$ python -q
>>> import numpy as np
>>> from numpy import linalg as LA
>>> np.set_printoptions(precision=1, suppress=True, linewidth=100)
>>> data = np.array([[4.0, 1.0, 0.0, 0.0, 0.0, 0.0, 0.0],
...     [0.0, 4.0, 1.0, 0.0, 0.0, 0.0, 0.0],
...     [0.0, 0.0, 4.0, 1.0, 0.0, 0.0, 0.0],
...     [0.0, 0.0, 0.0, 4.0, 1.0, 0.0, 0.0],
...     [0.0, 0.0, 0.0, 0.0, 4.0, 1.0, 0.0],
...     [0.0, 0.0, 0.0, 0.0, 0.0, 4.0, 1.0],
...     [0.0, 0.0, 0.0, 0.0, 0.0, 0.0, 4.0]])
>>> LA.determinant(data)
Traceback (most recent call last):
  File "<python-input-4>", line 1, in <module>
    LA.determinant(data)
    ^^^^^^^^^^^^^^
AttributeError: module 'numpy.linalg' has no attribute 'determinant'
>>> np.allclose(data, data.T)
False
>>> round(np.abs(LA.eigvals(data)).max(), 1)
np.float64(4.0)
>>> data.inv()
Traceback (most recent call last):
  File "<python-input-7>", line 1, in <module>
    data.inv()
    ^^^^^^^^
AttributeError: 'numpy.ndarray' object has no attribute 'inv'
>>> print(LA.matrix_power(data, 3))
[[64. 48. 12.  1.  0.  0.  0.]
 [ 0. 64. 48. 12.  1.  0.  0.]
 [ 0.  0. 64. 48. 12.  1.  0.]
 [ 0.  0.  0. 64. 48. 12.  1.]
 [ 0.  0.  0.  0. 64. 48. 12.]
 [ 0.  0.  0.  0.  0. 64. 48.]
 [ 0.  0.  0.  0.  0.  0. 64.]]
>>> np.trace(data)
np.float64(28.0)
>>> data @ data
array([[16.,  8.,  1.,  0.,  0.,  0.,  0.],
       [ 0., 16.,  8.,  1.,  0.,  0.,  0.],
       [ 0.,  0., 16.,  8.,  1.,  0.,  0.],
       [ 0.,  0.,  0., 16.,  8.,  1.,  0.],
       [ 0.,  0.,  0.,  0., 16.,  8.,  1.],
       [ 0.,  0.,  0.,  0.,  0., 16.,  8.],
       [ 0.,  0.,  0.,  0.,  0.,  0., 16.]])
>>> (data - data.T) / 2
array([[ 0. ,  0.5,  0. ,  0. ,  0. ,  0. ,  0. ],
       [-0.5,  0. ,  0.5,  0. ,  0. ,  0. ,  0. ],
       [ 0. , -0.5,  0. ,  0.5,  0. ,  0. ,  0. ],
       [ 0. ,  0. , -0.5,  0. ,  0.5,  0. ,  0. ],
       [ 0. ,  0. ,  0. , -0.5,  0. ,  0.5,  0. ],
       [ 0. ,  0. ,  0. ,  0. , -0.5,  0. ,  0.5],
       [ 0. ,  0. ,  0. ,  0. ,  0. , -0.5,  0. ]])
>>> np.allclose(data @ data.T, data.T @ data)
False
>>> [int(LA.matrix_rank(LA.matrix_power(data, p))) for p in range(1, 8)]
[7, 7, 7, 7, 7, 7, 7]
>>> other = data / LA.norm(data, axis=1, keepdims=True)
>>> gram = other @ other.T
>>> gram
array([[1. , 0.2, 0. , 0. , 0. , 0. , 0. ],
       [0.2, 1. , 0.2, 0. , 0. , 0. , 0. ],
       [0. , 0.2, 1. , 0.2, 0. , 0. , 0. ],
       [0. , 0. , 0.2, 1. , 0.2, 0. , 0. ],
       [0. , 0. , 0. , 0.2, 1. , 0.2, 0. ],
       [0. , 0. , 0. , 0. , 0.2, 1. , 0.2],
       [0. , 0. , 0. , 0. , 0. , 0.2, 1. ]])
>>> print(gram[5])
[0.  0.  0.  0.  0.2 1.  0.2]
>>> A = np.array([[0, 0, 0, 3, 0, 0, 0, 0],
...     [0, 0, 0, 0, 0, 0, 0, 3],
...     [-1, 0, -3, -3, -3, 0, 0, 0],
...     [0, 0, 3, -1, -2, 0, 0, 0],
...     [0, 0, 0, 0, 0, 0, 0, 0],
...     [0, 2, 1, 0, -2, 0, 0, 0],
...     [0, 0, 0, 0, 0, 0, 0, -3]])
>>> A
array([[ 0,  0,  0,  3,  0,  0,  0,  0],
       [ 0,  0,  0,  0,  0,  0,  0,  3],
       [-1,  0, -3, -3, -3,  0,  0,  0],
       [ 0,  0,  3, -1, -2,  0,  0,  0],
       [ 0,  0,  0,  0,  0,  0,  0,  0],
       [ 0,  2,  1,  0, -2,  0,  0,  0],
       [ 0,  0,  0,  0,  0,  0,  0, -3]])
>>> # columns 5 and 6 are equal
>>> U, s, Vt = LA.svd(A)
>>> V = Vt[:(s > 1e-8).sum()]
>>> rng = np.random.default_rng(44)
>>> x0 = A[5] + 2 * A[3] + rng.integers(2) * np.eye(8)[7]
>>> x0
array([ 0.,  2.,  7., -2., -6.,  0.,  0.,  1.])
>>> np.diag(V.T @ V)
array([0.1, 1. , 1. , 1. , 1. , 0. , 0. , 1. ])
>>> LA.matrix_rank(np.vstack([A, x0]))
np.int64(5)
>>> round(float(np.trace(LA.pinv(A) @ A)), 1)
5.0
>>> feats = np.load("block2.npy")
>>> feats.round(1) + 0
array([[0. , 0.1, 0. , 0.1, 0. ],
       [0.1, 0.4, 0.2, 0.4, 0.2],
       [0. , 0.2, 0.1, 0.2, 0.1],
       [0.1, 0.4, 0.2, 0.4, 0.2],
       [0. , 0.2, 0.1, 0.2, 0.1]])
>>> # equal to its transpose
>>> hat = np.triu(np.array([[-2, 0, -1, 1, -1],
...     [0, 1, -1, -2, -2],
...     [1, -1, -2, 0, 1],
...     [-1, 0, 1, -1, 0],
...     [1, 1, 2, 2, -1]]), 1) + np.eye(5)
>>> other = hat @ feats @ LA.inv(hat)
>>> np.round(np.poly(other), 1) + 0
array([ 1., -1.,  0.,  0.,  0.,  0.])
>>> round(np.trace(other), 1), np.trace(feats)
(np.float64(1.0), np.float64(1.0))
>>> U, s, Vt = LA.svd(feats)
>>> np.argmax(s[:-1] / (s[1:] + 1e-6)) + 1
np.int64(1)
>>> s.round(1) + 0
array([1., 0., 0., 0., 0.])
>>> other = U[:, :1] @ np.diag(s[:1]) @ Vt[:1]
>>> print(round(float(LA.norm(feats - other, 2)), 1), round(float(s[1]), 1))
0.0 0.0
>>> np.round(np.abs(feats - other).max(), 1)
np.float64(0.0)
>>> np.unique(feats.round(6), axis=0).shape
(3, 5)
>>> LA.lstsq(feats[:-1].T, feats[-1])[2]
np.int32(1)
>>> J = np.load("data.npy")
>>> J
array([[ -0.8,   0.2,  -0.8],
       [ -1.4,   0.3,   1.9],
       [  0.8,   1.1,  -0.6],
       [  1.7,   0.3,  -0.8],
       [ -0.8,  -0.3,  -1.5],
       [ -0.2,   1.6,   0.6],
       [ -0.6,   0.7,   0.7],
       [ -0.4,   0. ,  -0.4],
       [  0.2,   1.8,   0.6],
       [  0.1,   1. ,   0.9],
       [ -1. ,  -2. ,  -1.5],
       [  0.2,   0.7,   0.1],
       [  0. ,   0.5,  -0.4],
       [ -0.9,  -0.4,   0.5],
       [  0.2,  -0.6,  -0.1],
       [ -0.1,  -1.3,  -0.5],
       [-10. ,  13. ,  -5. ],
       [  0.4,   0. ,  -1.3],
       [ -2.2,   0.1,   0.9],
       [  0.2,  -1.9,   1.1],
       [  1.4,  -0.2,   0.1],
       [  0. ,   0.7,  -0.2],
       [ -0.2,  -1. ,   0.6],
       [  1.9,   0.9,  -0.4],
       [  1.1,   1.7,   0.3],
       [  0.1,  -1.3,   0.5],
       [ -1.5,  -0.2,   0.3],
       [  0.4,   2.2,  -0.2],
       [ -1.4,  -0.2,  -0.9],
       [ -0.4,   0.3,   1.1],
       [ -2.1,   2.6,  -1.1],
       [ -0.1,  -0.7,  -2. ],
       [ -1. ,   0.9,  -1.8],
       [  0.1,  -0.2,  -1.1],
       [  1.1,   0.8,  -1.7],
       [  0.3,   1.3,  -1.6],
       [ -0.6,   0.8,   0.3],
       [ -0.3,   0.5,   0.6]])
>>> # row 16 is much longer than the rest
>>> lab = J[:, 0] > np.median(J[:, 0])
>>> r0 = J[lab].mean(axis=0) - J[~lab].mean(axis=0)
>>> print(np.argsort(-np.abs(r0).round(6), kind="stable"))
[0 1 2]
>>> r0
array([ 1.9, -0.3,  0.1])
>>> np.round((((J - J.mean(axis=0)) @ r0 > 0) == lab).mean(), 1)
np.float64(0.8)
>>> r0 = np.array([2, 1])
>>> np.polyval(r0, J[27])
array([1.8, 5.4, 0.6])
>>> np.convolve(J[27], r0)
array([ 0.8,  4.8,  1.8, -0.2])
>>> def softmax(z):
...     e = np.exp(z - z.max(axis=-1, keepdims=True))
...     return e / e.sum(axis=-1, keepdims=True)
... 
>>> softmax(J).sum(axis=1)
array([1., 1., 1., 1., 1., 1., 1., 1., 1., 1., 1., 1., 1., 1., 1., 1., 1., 1., 1., 1., 1., 1., 1.,
       1., 1., 1., 1., 1., 1., 1., 1., 1., 1., 1., 1., 1., 1., 1.])
>>> np.round(softmax(10 * J[31]), 1) + 0
array([1., 0., 0.])
>>> S = J @ J.T / np.sqrt(3)
>>> softmax(S)[31] @ J
array([-0.6,  0.2, -1.3])
>>> W1 = np.array([[3, 1, 5, 4], [1, 4, 4, 5], [5, 3, 5, 4]])
>>> coef = np.array([8, 7, 3, -1])
>>> H = np.maximum(J @ W1 + coef, 0)
>>> LA.matrix_rank(H)
np.int64(4)
>>> basis = np.array([[-7, -9, -4], [-9, -5, 9], [-9, 2, 5], [-8, 3, 1]])
>>> (H @ basis).round(6).argmax(axis=1)
array([2, 2, 2, 2, 2, 2, 2, 2, 2, 2, 0, 2, 2, 2, 2, 2, 2, 2, 2, 2, 2, 2, 2, 2, 2, 2, 2, 2, 2, 2, 2,
       0, 2, 2, 2, 2, 2, 2])
>>> W1 @ basis
array([[-107,  -10,   26],
       [-119,   -6,   57],
       [-139,  -38,   36]])
>>> arr = np.array([[1.0, 0.2, 0.0, 0.0, 0.0, 0.0, 0.0, 0.0],
...     [0.2, 1.0, 0.2, 0.0, 0.0, 0.0, 0.0, 0.0],
...     [0.0, 0.2, 1.0, 0.2, 0.0, 0.0, 0.0, 0.0],
...     [0.0, 0.0, 0.2, 1.0, 0.2, 0.0, 0.0, 0.0],
...     [0.0, 0.0, 0.0, 0.2, 1.0, 0.2, 0.0, 0.0],
...     [0.0, 0.0, 0.0, 0.0, 0.2, 1.0, 0.2, 0.0],
...     [0.0, 0.0, 0.0, 0.0, 0.0, 0.2, 1.0, 0.2],
...     [0.0, 0.0, 0.0, 0.0, 0.0, 0.0, 0.2, 1.0]])
>>> # symmetric, so the eigenvalues are real
>>> print(round(float(np.abs(LA.eigvals(arr)).max()), 1))
1.4
>>> np.sort(np.abs(LA.eigvals(arr)))
array([0.6, 0.7, 0.8, 0.9, 1.1, 1.2, 1.3, 1.4])
>>> print(np.round(LA.det(arr), 1))
0.7
>>> np.allclose(arr, arr.T)
True
>>> np.round(LA.matrix_power(arr, 2), 1) + 0
array([[1. , 0.4, 0. , 0. , 0. , 0. , 0. , 0. ],
       [0.4, 1.1, 0.4, 0. , 0. , 0. , 0. , 0. ],
       [0. , 0.4, 1.1, 0.4, 0. , 0. , 0. , 0. ],
       [0. , 0. , 0.4, 1.1, 0.4, 0. , 0. , 0. ],
       [0. , 0. , 0. , 0.4, 1.1, 0.4, 0. , 0. ],
       [0. , 0. , 0. , 0. , 0.4, 1.1, 0.4, 0. ],
       [0. , 0. , 0. , 0. , 0. , 0.4, 1.1, 0.4],
       [0. , 0. , 0. , 0. , 0. , 0. , 0.4, 1. ]])
>>> LA.determinant(arr)
Traceback (most recent call last):
  File "<python-input-74>", line 1, in <module>
    LA.determinant(arr)
    ^^^^^^^^^^^^^^
AttributeError: module 'numpy.linalg' has no attribute 'determinant'
>>> (arr + arr.T) / 2
array([[1. , 0.2, 0. , 0. , 0. , 0. , 0. , 0. ],
       [0.2, 1. , 0.2, 0. , 0. , 0. , 0. , 0. ],
       [0. , 0.2, 1. , 0.2, 0. , 0. , 0. , 0. ],
       [0. , 0. , 0.2, 1. , 0.2, 0. , 0. , 0. ],
       [0. , 0. , 0. , 0.2, 1. , 0.2, 0. , 0. ],
       [0. , 0. , 0. , 0. , 0.2, 1. , 0.2, 0. ],
       [0. , 0. , 0. , 0. , 0. , 0.2, 1. , 0.2],
       [0. , 0. , 0. , 0. , 0. , 0. , 0.2, 1. ]])
>>> T = np.stack([arr, 4 * arr, arr[::-1]])
>>> LA.matrix_rank(T.reshape(3, -1))
np.int64(2)
>>> LA.norm(T, axis=(1, 2))
array([ 2.9, 11.7,  2.9])
>>> np.einsum("bij,cij->bc", T, T)
array([[  8.6,  34.2,   0.8],
       [ 34.2, 137. ,   3.2],
       [  0.8,   3.2,   8.6]])
>>> (T @ arr.T).shape
(3, 8, 8)
>>> T.sum(axis=0)
array([[5. , 1. , 0. , 0. , 0. , 0. , 0.2, 1. ],
       [1. , 5. , 1. , 0. , 0. , 0.2, 1. , 0.2],
       [0. , 1. , 5. , 1. , 0.2, 1. , 0.2, 0. ],
       [0. , 0. , 1. , 5.2, 2. , 0.2, 0. , 0. ],
       [0. , 0. , 0.2, 2. , 5.2, 1. , 0. , 0. ],
       [0. , 0.2, 1. , 0.2, 1. , 5. , 1. , 0. ],
       [0.2, 1. , 0.2, 0. , 0. , 1. , 5. , 1. ],
       [1. , 0.2, 0. , 0. , 0. , 0. , 1. , 5. ]])
>>> m1 = np.load("mat.npy")
>>> m1
array([[0, 0, 0, 0, 0, 1, 0, 1],
       [0, 0, 0, 1, 0, 0, 1, 0],
       [0, 0, 0, 0, 0, 0, 0, 0],
       [0, 1, 0, 0, 1, 0, 1, 0],
       [0, 0, 0, 1, 0, 0, 1, 0],
       [1, 0, 0, 0, 0, 0, 0, 1],
       [0, 1, 0, 1, 1, 0, 0, 0],
       [1, 0, 0, 0, 0, 1, 0, 0]])
>>> # 3 blocks once reordered
>>> vals, V = LA.eigh(m1)
>>> x0 = np.array([-3, 0, 2, 0, -1, -2, -2, 0])
>>> round(x0 @ m1 @ x0 / (x0 @ x0), 1), round(float(vals[0]), 1), round(float(vals[-1]), 1)
(np.float64(0.7), -1.6, 2.6)
>>> np.round(LA.eigvalsh(m1[1:, 1:]), 1) + 0
array([-1.6, -1. , -1. ,  0. ,  0. ,  1. ,  2.6])
>>> np.round(V * np.abs(vals) @ V.T, 1) + 0
array([[1.3, 0. , 0. , 0. , 0. , 0.3, 0. , 0.3],
       [0. , 1. , 0. , 0.2, 1. , 0. , 0.2, 0. ],
       [0. , 0. , 0. , 0. , 0. , 0. , 0. , 0. ],
       [0. , 0.2, 0. , 1.6, 0.2, 0. , 0.6, 0. ],
       [0. , 1. , 0. , 0.2, 1. , 0. , 0.2, 0. ],
       [0.3, 0. , 0. , 0. , 0. , 1.3, 0. , 0.3],
       [0. , 0.2, 0. , 0.6, 0.2, 0. , 1.6, 0. ],
       [0.3, 0. , 0. , 0. , 0. , 0.3, 0. , 1.3]])
>>> x0 = np.array([-9, 6, 7, -7, 3, -3, 1, -5])
>>> m1 @ x0
array([ -8,  -6,   0,  10,  -6, -14,   2, -12])
>>> LA.norm(m1 @ x0) <= LA.norm(m1, 2) * LA.norm(x0) + 1e-9
np.True_
>>> (m1 * x0).sum(axis=1)
array([ -8,  -6,   0,  10,  -6, -14,   2, -12])
>>> m1 @ (2 * x0)
array([-16, -12,   0,  20, -12, -28,   4, -24])
>>> other = np.array([[-1, -3, -3],
...     [0, -3, 3],
...     [-3, -2, -1],
...     [3, 0, 1],
...     [-3, -2, 2],
...     [2, 3, 2],
...     [1, -1, -1],
...     [-1, 1, 3]])
>>> np.einsum("ik,kj->ij", m1, other)
array([[ 1,  4,  5],
       [ 4, -1,  0],
       [ 0,  0,  0],
       [-2, -6,  4],
       [ 4, -1,  0],
       [-2, -2,  0],
       [ 0, -5,  6],
       [ 1,  0, -1]])
>>> np.einsum("ik,kj->ji", m1, other)
array([[ 1,  4,  0, -2,  4, -2,  0,  1],
       [ 4, -1,  0, -6, -1, -2, -5,  0],
       [ 5,  0,  0,  4,  0,  0,  6, -1]])
>>> LA.matrix_rank(m1 @ other)
np.int64(3)
>>> m1 @ other
array([[ 1,  4,  5],
       [ 4, -1,  0],
       [ 0,  0,  0],
       [-2, -6,  4],
       [ 4, -1,  0],
       [-2, -2,  0],
       [ 0, -5,  6],
       [ 1,  0, -1]])
>>> np.vstack([m1, other.T]).shape
(11, 8)
>>> T = np.stack([m1, -3 * m1, m1[::-1]])
>>> print(LA.matrix_rank(T.reshape(3, -1)))
2
>>> LA.norm(T, axis=(1, 2))
array([ 4., 12.,  4.])
>>> LA.matrix_rank(T)
array([6, 6, 6])
>>> Xs = (J - J.mean(axis=0)) / J.std(axis=0)
>>> np.argwhere(np.abs(Xs) > 2)
array([[16,  0],
       [16,  1],
       [16,  2]])
>>> coef = LA.lstsq(np.delete(Xs, 1, axis=1), Xs[:, 1])[0]
>>> np.abs(coef).argmax()
np.int64(0)
>>> E = np.array([[-2, -7, -2, -7, -2, -7],
...     [-6, -6, -6, -6, -6, -6],
...     [-1, 8, -1, 8, -1, 8],
...     [-2, -7, -2, -7, -2, -7],
...     [-6, -6, -6, -6, -6, -6],
...     [-1, 8, -1, 8, -1, 8]])
>>> print(E)
[[-2 -7 -2 -7 -2 -7]
 [-6 -6 -6 -6 -6 -6]
 [-1  8 -1  8 -1  8]
 [-2 -7 -2 -7 -2 -7]
 [-6 -6 -6 -6 -6 -6]
 [-1  8 -1  8 -1  8]]
>>> theta = np.radians(45)
>>> Rm = np.eye(6)
>>> Rm[5, 5] = Rm[0, 0] = np.cos(theta)
>>> Rm[5, 0], Rm[0, 5] = -np.sin(theta), np.sin(theta)
>>> Rm
array([[ 0.7,  0. ,  0. ,  0. ,  0. ,  0.7],
       [ 0. ,  1. ,  0. ,  0. ,  0. ,  0. ],
       [ 0. ,  0. ,  1. ,  0. ,  0. ,  0. ],
       [ 0. ,  0. ,  0. ,  1. ,  0. ,  0. ],
       [ 0. ,  0. ,  0. ,  0. ,  1. ,  0. ],
       [-0.7,  0. ,  0. ,  0. ,  0. ,  0.7]])
>>> other = E @ Rm.T
>>> np.round(LA.svd(E, compute_uv=False), 1) + 0, np.round(LA.svd(other, compute_uv=False), 1) + 0
(array([31.3, 12.6,  0. ,  0. ,  0. ,  0. ]), array([31.3, 12.6,  0. ,  0. ,  0. ,  0. ]))
>>> print(np.allclose(LA.norm(E, axis=1), LA.norm(other, axis=1)))
True
